>>> import numpy as np
>>> np.set_printoptions(precision=2, suppress=True, linewidth=200, floatmode="fixed")
>>> def rd(a):
...     return np.round(a, 2) + 0
... 
>>> data = np.loadtxt("mat.csv", delimiter=",")
>>> rd(data)
array([[-0.25,  0.10,  0.56, -0.78],
       [-0.18, -0.35,  0.74,  0.54],
       [ 0.32, -0.89, -0.12, -0.31],
       [-0.90, -0.28, -0.35,  0.00]])
>>> # orthonormal columns
>>> vec = np.array([-5, 2, -4, -4])
>>> rd(np.sort(np.abs(np.degrees(np.angle(np.linalg.eigvals(data))))))
array([  0.00, 111.28, 111.28, 180.00])
>>> rd(np.abs(np.linalg.eigvals(data)))
array([1.00, 1.00, 1.00, 1.00])
>>> rd(np.linalg.inv(data))
array([[-0.25, -0.18,  0.32, -0.90],
       [ 0.10, -0.35, -0.89, -0.28],
       [ 0.56,  0.74, -0.12, -0.35],
       [-0.78,  0.54, -0.31,  0.00]])
>>> A = np.load("x.npy")
>>> A
array([[-4.48,  0.10, -0.50,  1.60, -0.90, -0.40,  1.10],
       [ 0.47, -1.40, -0.60, -0.10,  0.10, -0.20,  0.50],
       [10.49, -0.10, -0.90,  1.20,  2.10, -0.70, -0.20],
       [ 6.49,  0.10,  0.40,  0.30,  1.30,  1.00, -0.20],
       [-4.02,  1.70, -0.10, -0.10, -0.80,  1.40, -0.10],
       [ 4.52, -0.90, -0.90,  0.90,  0.90, -0.50, -1.90],
       [-1.49,  1.70,  0.90, -0.50, -0.30,  0.20,  0.20],
       [ 0.00,  2.10, -0.70, -0.90,  0.00, -1.70,  0.10],
       [-0.51, -1.50,  1.50, -0.30, -0.10, -0.30, -0.20],
       [-2.44, -0.60,  0.50,  1.50, -0.50,  0.70, -1.20],
       [-5.47,  0.60, -1.40,  0.90, -1.10, -0.70,  0.00],
       [-3.52,  0.10, -0.40,  1.30, -0.70, -1.00,  1.40],
       [ 1.04,  1.40,  0.00, -0.70,  0.20,  0.00, -0.20],
       [-4.52, -1.10, -1.00, -0.40, -0.90, -1.40,  1.40],
       [-3.00,  0.10,  0.50, -0.10, -0.60,  0.40,  0.00],
       [ 3.01, -0.50, -1.20,  1.60,  0.60, -0.40,  0.60],
       [-2.53, -0.40, -1.90,  0.50, -0.50,  0.30, -0.30],
       [ 4.01, -0.30, -0.10, -0.10,  0.80,  0.50, -0.60],
       [-0.99,  0.80,  1.50,  0.60, -0.20, -1.40, -0.40],
       [ 1.50, -2.60, -0.40,  1.30,  0.30,  0.90,  0.60],
       [ 3.47,  0.50, -0.50, -0.50,  0.70,  1.50, -0.20],
       [ 6.48,  0.20, -1.70,  1.70,  1.30,  1.40, -0.20],
       [ 3.50, -0.30,  1.80,  0.10,  0.70, -0.60,  0.20],
       [-9.50, -0.10, -2.30,  1.20, -1.90, -0.60,  0.70],
       [-4.45,  0.10, -1.00,  1.90, -0.90,  0.30, -0.30],
       [ 3.50, -0.40,  1.00,  1.30,  0.70,  1.30, -0.30],
       [ 6.49,  0.50,  0.50,  0.60,  1.30, -0.70,  1.30],
       [ 3.53,  0.80,  1.20,  1.90,  0.70, -1.40,  0.20],
       [ 3.50, -1.80,  0.30, -0.40,  0.70, -2.00, -0.20],
       [ 4.99,  0.90,  0.50,  0.60,  1.00, -0.10, -0.60],
       [ 2.00,  0.20, -0.90, -0.60,  0.40, -0.20, -0.60],
       [ 3.98, -0.40,  0.90, -0.40,  0.80,  0.30, -0.40]])
>>> # column 0 dominates
>>> W1 = np.array([[-2, 0, -2, 0],
...     [-2, -1, -2, 0],
...     [1, 0, -2, -1],
...     [0, -2, 2, 1],
...     [-2, -1, -1, 0],
...     [-1, -1, 0, 1],
...     [-2, 2, 2, -2]])
>>> beta = np.array([-4, -4, 1, -1])
>>> H = np.maximum(A @ W1 + beta, 0)
>>> (H > 0).astype(int)
array([[1, 0, 1, 0],
       [0, 0, 1, 0],
       [0, 0, 0, 1],
       [0, 0, 0, 1],
       [1, 0, 1, 1],
       [0, 0, 0, 1],
       [0, 0, 0, 0],
       [0, 0, 0, 0],
       [1, 0, 1, 0],
       [1, 0, 1, 1],
       [1, 0, 1, 1],
       [1, 0, 1, 0],
       [0, 0, 0, 0],
       [1, 1, 1, 0],
       [1, 0, 1, 0],
       [0, 0, 1, 1],
       [1, 0, 1, 1],
       [0, 0, 0, 1],
       [1, 0, 0, 0],
       [0, 0, 1, 1],
       [0, 0, 0, 1],
       [0, 0, 0, 1],
       [0, 0, 0, 0],
       [1, 0, 1, 1],
       [1, 0, 1, 1],
       [0, 0, 0, 1],
       [0, 0, 0, 0],
       [0, 0, 0, 0],
       [0, 0, 0, 0],
       [0, 0, 0, 1],
       [0, 0, 0, 1],
       [0, 0, 0, 0]])
>>> C = np.array([[3, 0, 1], [2, 3, 3], [3, 2, 2], [0, 3, 3]])
>>> W1 @ C
array([[-12,  -4,  -6],
       [-14,  -7,  -9],
       [ -3,  -7,  -6],
       [  2,   1,   1],
       [-11,  -5,  -7],
       [ -5,   0,  -1],
       [  4,   4,   2]])
>>> (H @ C).round(6).argmax(axis=1)
array([0, 0, 1, 1, 0, 1, 0, 0, 0, 0, 0, 0, 0, 0, 0, 0, 0, 1, 0, 0, 1, 1, 0, 0, 0, 1, 0, 0, 0, 1, 1, 0])
>>> C = A[[16, 27]].astype(float)
>>> for _ in range(4):
...     lab = np.linalg.norm(A[:, None] - C, axis=-1).argmin(axis=1)
...     C = np.array([A[lab == j].mean(axis=0) for j in range(2)])
... 
>>> lab
array([0, 0, 1, 1, 0, 1, 0, 0, 0, 0, 0, 0, 1, 0, 0, 1, 0, 1, 0, 1, 1, 1, 1, 0, 0, 1, 1, 1, 1, 1, 1, 1])
>>> rd(C[1] - C[0])
array([ 7.36, -0.31,  0.33,  0.04,  1.47,  0.31, -0.35])
>>> rd(C)
array([[-3.10,  0.15, -0.33,  0.47, -0.62, -0.29,  0.19],
       [ 4.26, -0.16,  0.00,  0.52,  0.85,  0.02, -0.16]])
>>> np.bincount(lab)
array([15, 17])
>>> rd(C.mean(axis=0))
array([ 0.58, -0.01, -0.17,  0.50,  0.12, -0.14,  0.02])
>>> np.linalg.rank(C)
Traceback (most recent call last):
  File "<python-input-27>", line 1, in <module>
    np.linalg.rank(C)
    ^^^^^^^^^^^^^^
AttributeError: module 'numpy.linalg' has no attribute 'rank'
